$ ipython --no-banner

In [1]: import numpy as np

In [2]: np.set_printoptions(precision=3, suppress=True, linewidth=120)

In [3]: def rnd(a):
   ...:     return np.round(a, 3) + 0
   ...: 

In [4]: mat = np.load("dump.npy")

In [5]: mat
Out[5]: 
array([[-2.,  1.,  0.,  0.,  0.,  0.],
       [ 0., -2.,  1.,  0.,  0.,  0.],
       [ 0.,  0., -2.,  1.,  0.,  0.],
       [ 0.,  0.,  0., -2.,  1.,  0.],
       [ 0.,  0.,  0.,  0., -2.,  1.],
       [ 0.,  0.,  0.,  0.,  0., -2.]])

In [6]: x0 = np.array([-1, 1, -3, -2, 0, -1])

In [7]: target = mat @ x0

In [8]: target
Out[8]: array([ 3., -5.,  4.,  4., -1.,  2.])

In [9]: rnd(np.linalg.solve(mat, 4 * target))
Out[9]: array([ -4.,   4., -12.,  -8.,   0.,  -4.])

In [10]: rnd(np.linalg.solve(mat.T, mat[3]))
Out[10]: array([0., 0., 0., 1., 0., 0.])

In [11]: O, Rm = np.linalg.qr(mat)

In [12]: Rm
Out[12]: 
array([[-2.,  1.,  0.,  0.,  0.,  0.],
       [ 0., -2.,  1.,  0.,  0.,  0.],
       [ 0.,  0., -2.,  1.,  0.,  0.],
       [ 0.,  0.,  0., -2.,  1.,  0.],
       [ 0.,  0.,  0.,  0., -2.,  1.],
       [ 0.,  0.,  0.,  0.,  0., -2.]])

In [13]: O @ Rm
Out[13]: 
array([[-2.,  1.,  0.,  0.,  0.,  0.],
       [ 0., -2.,  1.,  0.,  0.,  0.],
       [ 0.,  0., -2.,  1.,  0.,  0.],
       [ 0.,  0.,  0., -2.,  1.,  0.],
       [ 0.,  0.,  0.,  0., -2.,  1.],
       [ 0.,  0.,  0.,  0.,  0., -2.]])

In [14]: abs(Rm[0, 0]), rnd(np.linalg.norm(mat[:, 0]))
Out[14]: (np.float64(2.0), np.float64(2.0))

In [15]: x0 = np.array([1, 2, -6, -3, -6, -4])

In [16]: (mat * x0).sum(axis=1)
Out[16]: array([  0., -10.,   9.,   0.,   8.,   8.])

In [17]: mat @ np.ones(6)
Out[17]: array([-1., -1., -1., -1., -1., -2.])

In [18]: np.sign((mat @ x0).round(6))
Out[18]: array([ 0., -1.,  1.,  0.,  1.,  1.])

In [19]: mat * x0
Out[19]: 
array([[-2.,  2., -0., -0., -0., -0.],
       [ 0., -4., -6., -0., -0., -0.],
       [ 0.,  0., 12., -3., -0., -0.],
       [ 0.,  0., -0.,  6., -6., -0.],
       [ 0.,  0., -0., -0., 12., -4.],
       [ 0.,  0., -0., -0., -0.,  8.]])

In [20]: mat @ (2 * x0)
Out[20]: array([  0., -20.,  18.,   0.,  16.,  16.])

In [21]: mat @ x0
Out[21]: array([  0., -10.,   9.,   0.,   8.,   8.])

In [22]: np.einsum("ij,j->i", mat, x0)
Out[22]: array([  0., -10.,   9.,   0.,   8.,   8.])

In [23]: data = np.load("w.npy")

In [24]: data
Out[24]: 
array([[ -0.226,   4.831,   3.447,   0.987],
       [  0.354,  -8.55 ,  -4.624,  -8.897],
       [  0.161,  -4.625,  -1.897,   8.372],
       [  0.821,   3.77 ,   7.074,  -5.989],
       [  1.124,   0.305,   6.894,  11.062],
       [  0.349,   2.935,   1.273,   3.366],
       [  1.139,   3.369,   6.465,   4.649],
       [  0.559,  -0.683,  -2.884,   7.73 ],
       [  0.191,  -6.845,  -6.189,   1.304],
       [ -1.174,   1.865,  -8.399,  -0.469],
       [ -0.203,   0.282,  -4.52 ,  -4.584],
       [ -1.052,  -1.773,  -1.446,  -8.904],
       [  0.401,  -3.433,   1.222,  -2.099],
       [  1.265,  -1.701,   4.4  ,  10.752],
       [  0.383,  -4.366,   1.584,  -7.535],
       [  0.226,  -4.618,  -3.879,  -0.751],
       [ -0.763,   0.304,  -4.653,  -4.437],
       [  1.125,  -3.128,   3.331,   1.639],
       [  1.53 ,  -5.412,   6.798,  10.547],
       [ -1.305,   9.832,   0.278,  -8.605],
       [  1.051,  -5.941,  -1.984,   8.55 ],
       [ -1.416,   2.798,  -5.308,  -8.289],
       [ -1.207,   2.309,  -6.769, -10.428],
       [  0.091,  -7.052,  -3.063,   2.6  ]])

In [25]: r0 = np.array([0, 2])

In [26]: np.convolve(data[14], r0)
Out[26]: array([  0.   ,   0.766,  -8.732,   3.168, -15.07 ])

In [27]: rnd(np.correlate(data[14], data[17], "full"))
Out[27]: array([  0.628,  -5.88 , -13.145,   7.014, -34.966,  25.351,  -8.477])

In [28]: arr = np.load("block16.npy")

In [29]: arr
Out[29]: 
array([[ 4,  0,  0,  0,  0],
       [ 0,  0,  0, -1,  0],
       [ 0,  0,  0,  0, -1],
       [ 0, -4,  0,  0,  0],
       [ 0,  0,  2,  0,  0]])

In [30]: def softmax(z):
    ...:     e = np.exp(z - z.max(axis=-1, keepdims=True))
    ...:     return e / e.sum(axis=-1, keepdims=True)
    ...: 

In [31]: rnd(softmax(10 * arr[2]))
Out[31]: array([0.25, 0.25, 0.25, 0.25, 0.  ])

In [32]: rnd(softmax(arr[2]))
Out[32]: array([0.229, 0.229, 0.229, 0.229, 0.084])

In [33]: rnd(softmax(arr[2] + -2))
Out[33]: array([0.229, 0.229, 0.229, 0.229, 0.084])

In [34]: rnd(softmax(arr).sum(axis=1))
Out[34]: array([1., 1., 1., 1., 1.])

In [35]: S = arr @ arr.T / np.sqrt(5)

In [36]: rnd(softmax(S))
Out[36]: 
array([[0.997, 0.001, 0.001, 0.001, 0.001],
       [0.18 , 0.281, 0.18 , 0.18 , 0.18 ],
       [0.18 , 0.18 , 0.281, 0.18 , 0.18 ],
       [0.001, 0.001, 0.001, 0.997, 0.001],
       [0.1  , 0.1  , 0.1  , 0.1  , 0.599]])

In [37]: rnd(softmax(S + np.triu(np.full(S.shape, -np.inf), 1)))
Out[37]: 
array([[1.   , 0.   , 0.   , 0.   , 0.   ],
       [0.39 , 0.61 , 0.   , 0.   , 0.   ],
       [0.281, 0.281, 0.439, 0.   , 0.   ],
       [0.001, 0.001, 0.001, 0.998, 0.   ],
       [0.1  , 0.1  , 0.1  , 0.1  , 0.599]])

In [38]: rnd(np.linalg.norm(arr, 2))
Out[38]: np.float64(4.0)

In [39]: np.linalg.norm(arr, axis=1).argmax()
Out[39]: np.int64(0)

In [40]: rnd(np.linalg.norm(arr, axis=1))
Out[40]: array([4., 1., 1., 4., 2.])

In [41]: rnd(np.linalg.norm(arr) ** 2 / np.linalg.norm(arr, 2) ** 2)
Out[41]: np.float64(2.375)

In [42]: hat = data @ np.linalg.solve(data.T @ data, data.T)

In [43]: np.allclose(hat @ hat, hat)
Out[43]: True

In [44]: rnd(hat @ data[:, 0])
Out[44]: 
array([-0.226,  0.354,  0.161,  0.821,  1.124,  0.349,  1.139,  0.559,  0.191, -1.174, -0.203, -1.052,  0.401,  1.265,
        0.383,  0.226, -0.763,  1.125,  1.53 , -1.305,  1.051, -1.416, -1.207,  0.091])

In [45]: X = np.load("mat.npy")

In [46]: X
Out[46]: 
array([[4, 2, 2, 0, 0, 2, 2, 2],
       [2, 2, 0, 1, 3, 1, 3, 1],
       [2, 0, 4, 3, 2, 0, 3, 4],
       [0, 1, 3, 2, 3, 2, 4, 4],
       [0, 3, 2, 3, 4, 1, 0, 2],
       [2, 1, 0, 2, 1, 4, 2, 3],
       [2, 3, 3, 4, 0, 2, 4, 4],
       [2, 1, 4, 4, 2, 3, 4, 0]])

In [47]: vals, evecs = np.linalg.eigh(X)

In [48]: x0 = np.array([-2, 6, -7, 6, 1, -4, -2, -5])

In [49]: x0 @ X @ x0
Out[49]: np.int64(356)

In [50]: rnd(x0 @ X @ x0 / (x0 @ x0)), rnd(vals[0]), rnd(vals[-1])
Out[50]: (np.float64(2.082), np.float64(-4.015), np.float64(17.654))

In [51]: (np.sign(evecs[:, -1].round(6)) == np.sign(evecs[0, -1].round(6))).astype(int)
Out[51]: array([1, 1, 1, 1, 1, 1, 1, 1])

In [52]: rnd(np.linalg.eigvalsh(X[1:, 1:]))
Out[52]: array([-3.971, -3.17 , -0.712,  2.437,  4.244,  4.52 , 16.652])

In [53]: rng = np.random.default_rng(487)

In [54]: z = rng.permutation(8)

In [55]: z
Out[55]: array([2, 0, 6, 7, 4, 1, 5, 3])

In [56]: Y = X[z][:, z]

In [57]: rnd(np.linalg.det(Y)), rnd(np.linalg.det(X[z]))
Out[57]: (np.float64(-64992.0), np.float64(64992.0))

In [58]: Y
Out[58]: 
array([[4, 2, 3, 4, 2, 0, 0, 3],
       [2, 4, 2, 2, 0, 2, 2, 0],
       [3, 2, 4, 4, 0, 3, 2, 4],
       [4, 2, 4, 0, 2, 1, 3, 4],
       [2, 0, 0, 2, 4, 3, 1, 3],
       [0, 2, 3, 1, 3, 2, 1, 1],
       [0, 2, 2, 3, 1, 1, 4, 2],
       [3, 0, 4, 4, 3, 1, 2, 2]])

In [59]: np.trace(Y)
Out[59]: np.int64(24)

In [60]: vals, evecs = np.linalg.eigh(X)

In [61]: (vals > 1e-8).sum(), (vals < -1e-8).sum()
Out[61]: (np.int64(5), np.int64(3))

In [62]: rnd(vals.sum()), np.trace(X)
Out[62]: (np.float64(24.0), np.int64(24))

In [63]: np.abs(evecs[:, -1]).round(6).argmax()
Out[63]: np.int64(6)

In [64]: rnd(np.linalg.svd(X, compute_uv=False))
Out[64]: array([17.654,  5.29 ,  4.454,  4.015,  3.215,  3.177,  2.263,  1.684])

In [65]: rnd(evecs.T @ X @ evecs)
Out[65]: 
array([[-4.015,  0.   ,  0.   ,  0.   ,  0.   ,  0.   ,  0.   ,  0.   ],
       [ 0.   , -3.177,  0.   ,  0.   ,  0.   ,  0.   ,  0.   ,  0.   ],
       [ 0.   ,  0.   , -1.684,  0.   ,  0.   ,  0.   ,  0.   ,  0.   ],
       [ 0.   ,  0.   ,  0.   ,  2.263,  0.   ,  0.   ,  0.   ,  0.   ],
       [ 0.   ,  0.   ,  0.   ,  0.   ,  3.215,  0.   ,  0.   ,  0.   ],
       [ 0.   ,  0.   ,  0.   ,  0.   ,  0.   ,  4.454,  0.   ,  0.   ],
       [ 0.   ,  0.   ,  0.   ,  0.   ,  0.   ,  0.   ,  5.29 ,  0.   ],
       [ 0.   ,  0.   ,  0.   ,  0.   ,  0.   ,  0.   ,  0.   , 17.654]])

In [66]: rnd(np.linalg.eigvalsh(X + 4 * np.eye(8)))
Out[66]: array([-0.015,  0.823,  2.316,  6.263,  7.215,  8.454,  9.29 , 21.654])

In [67]: J = np.loadtxt("sample2.csv", delimiter=",")

In [68]: J
Out[68]: 
array([[ 0.,  0.,  0.,  0.,  0.,  0.,  0.,  0.],
       [-1.,  4.,  1., -5.,  2.,  0.,  3.,  2.],
       [-3.,  1., -1., -4.,  1.,  1.,  3.,  4.],
       [-1.,  0., -2., -4.,  1.,  1., -6.,  3.],
       [-2.,  0., -1., -2., -1.,  2.,  2.,  1.],
       [ 0.,  0.,  0.,  0.,  0.,  0.,  0.,  0.],
       [ 0.,  0.,  0.,  0.,  0.,  0.,  0.,  0.],
       [ 0.,  1.,  2., -2., -1.,  5., -6.,  2.],
       [ 1.,  1., -2., -1.,  0.,  2.,  0., -1.],
       [ 0.,  0., -5., -4.,  5.,  0., -2.,  2.],
       [-2., -2.,  2.,  0.,  0.,  3., -1.,  1.],
       [-2.,  6.,  2., -8.,  0.,  2.,  0.,  5.],
       [ 0., -1., -2., -2., -1.,  2., -7.,  0.],
       [-2., -4., -2.,  0.,  0.,  0., -2., -1.],
       [-3., -3., -2., -2.,  2., -1., -1.,  2.],
       [ 0.,  2., -2., -3.,  2.,  1.,  1.,  2.],
       [-1.,  2.,  1., -3., -2.,  2., -3.,  3.]])

In [69]: left, sigma, Vt = np.linalg.svd(J)

In [70]: evecs = Vt[:(sigma > 1e-8).sum()]

In [71]: x0 = J[2] + 3 * J[8] + rng.integers(2) * np.eye(8)[6]

In [72]: x0
Out[72]: array([ 0.,  4., -7., -7.,  1.,  7.,  3.,  1.])

In [73]: np.linalg.matrix_rank(np.vstack([J, x0]))
Out[73]: np.int64(7)

In [74]: rnd(np.linalg.norm(x0 - evecs.T @ evecs @ x0))
Out[74]: np.float64(0.0)

In [75]: F = np.loadtxt("arr.csv", delimiter=",")

In [76]: F
Out[76]: 
array([[11.,  0.,  2.,  1.,  2.],
       [ 1., 13.,  0.,  0.,  2.],
       [ 1.,  2., -4.,  3.,  1.],
       [ 0.,  0.,  3.,  7.,  0.],
       [ 1.,  0.,  3.,  1., 12.]])

In [77]: vals, evecs = np.linalg.eig(F)

In [78]: rnd(F @ evecs[:, 0] - vals[0] * evecs[:, 0])
Out[78]: array([0., 0., 0., 0., 0.])

In [79]: rnd(np.sort(np.linalg.eigvals(F.T)))
Out[79]: array([-4.955,  7.709,  9.97 , 12.039, 14.237])

In [80]: rnd(vals)
Out[80]: array([-4.955, 14.237, 12.039,  9.97 ,  7.709])

In [81]: rnd(np.prod(vals))
Out[81]: np.float64(-65269.0)

In [82]: rnd(np.sort(np.linalg.eigvals(np.linalg.inv(F))))
Out[82]: array([-0.202,  0.07 ,  0.083,  0.1  ,  0.13 ])

In [83]: left, sigma, Vt = np.linalg.svd(F, full_matrices=False)

In [84]: rnd(Vt @ Vt.T)
Out[84]: 
array([[1., 0., 0., 0., 0.],
       [0., 1., 0., 0., 0.],
       [0., 0., 1., 0., 0.],
       [0., 0., 0., 1., 0.],
       [0., 0., 0., 0., 1.]])

In [85]: rnd(sigma)
Out[85]: array([14.662, 12.428,  9.946,  7.538,  4.778])

In [86]: rnd(sigma / sigma[0])
Out[86]: array([1.   , 0.848, 0.678, 0.514, 0.326])

In [87]: rnd(np.abs(Vt[0]))
Out[87]: array([0.427, 0.579, 0.17 , 0.151, 0.656])

In [88]: rnd(left.T @ left)
Out[88]: 
array([[1., 0., 0., 0., 0.],
       [0., 1., 0., 0., 0.],
       [0., 0., 1., 0., 0.],
       [0., 0., 0., 1., 0.],
       [0., 0., 0., 0., 1.]])

In [89]: rnd(left.T @ F @ Vt.T)
Out[89]: 
array([[14.662,  0.   ,  0.   ,  0.   ,  0.   ],
       [ 0.   , 12.428,  0.   ,  0.   ,  0.   ],
       [ 0.   ,  0.   ,  9.946,  0.   ,  0.   ],
       [ 0.   ,  0.   ,  0.   ,  7.538,  0.   ],
       [ 0.   ,  0.   ,  0.   ,  0.   ,  4.778]])

In [90]: rnd(np.sqrt((sigma ** 2).sum())), rnd(np.linalg.norm(F))
Out[90]: (np.float64(23.409), np.float64(23.409))

In [91]: rnd(np.cumsum(sigma ** 2) / np.sum(sigma ** 2))
Out[91]: array([0.392, 0.674, 0.855, 0.958, 1.   ])

In [92]: z = rng.permutation(5)

In [93]: z
Out[93]: array([3, 0, 2, 4, 1])

In [94]: Y = F[z][:, z]

In [95]: rnd(np.linalg.det(Y)), rnd(np.linalg.det(F[z]))
Out[95]: (np.float64(-65269.0), np.float64(65269.0))

In [96]: x0 = np.array([0, 0, 0, 0, 0])

In [97]: target = F @ x0

In [98]: target
Out[98]: array([0., 0., 0., 0., 0.])

In [99]: rnd(np.linalg.solve(F, F[:, 0]))
Out[99]: array([1., 0., 0., 0., 0.])

In [100]: A = np.loadtxt("data.csv", delimiter=",")

In [101]: A
Out[101]: 
array([[ -0.97 ,  -6.986,  -8.993,  -1.987,  -4.008,  -8.002,  -2.   ,  -5.023],
       [ -1.012,  -6.971,  -9.049,  -2.001,  -3.996,  -7.988,  -1.956,  -4.994],
       [  0.009,  -0.008,   0.012,  -0.01 ,  -0.042,  -0.011,  -0.039,  -0.033],
       [ -2.053, -14.003, -17.983,  -3.997,  -8.005, -16.025,  -3.981, -10.001],
       [  0.011,   0.019,   0.029,  -0.025,  -0.002,   0.02 ,   0.017,  -0.011],
       [  0.012,   0.018,  -0.025,  -0.03 ,  -0.004,   0.03 ,   0.01 ,  -0.001],
       [ -0.998,  -7.004,  -9.002,  -1.978,  -3.981,  -8.017,  -2.032,  -5.044],
       [ -1.015,  -7.019,  -8.977,  -2.021,  -4.012,  -7.982,  -1.985,  -5.001],
       [ -2.022, -14.016, -18.008,  -4.011,  -7.993, -15.928,  -4.029,  -9.988],
       [ -2.007, -13.975, -18.002,  -3.991,  -7.984, -15.994,  -4.005,  -9.98 ]])

In [102]: r0, r1 = A[3], A[8]

In [103]: rnd(r0 @ r0)
Out[103]: np.float64(976.412)

In [104]: pr = (r0 @ r1) / (r0 @ r0) * r0

In [105]: rnd(pr)
Out[105]: array([ -2.051, -13.989, -17.965,  -3.993,  -7.997, -16.009,  -3.977,  -9.991])

In [106]: rnd(np.linalg.norm(r0 + r1) ** 2 + np.linalg.norm(r0 - r1) ** 2)
Out[106]: np.float64(3901.815)
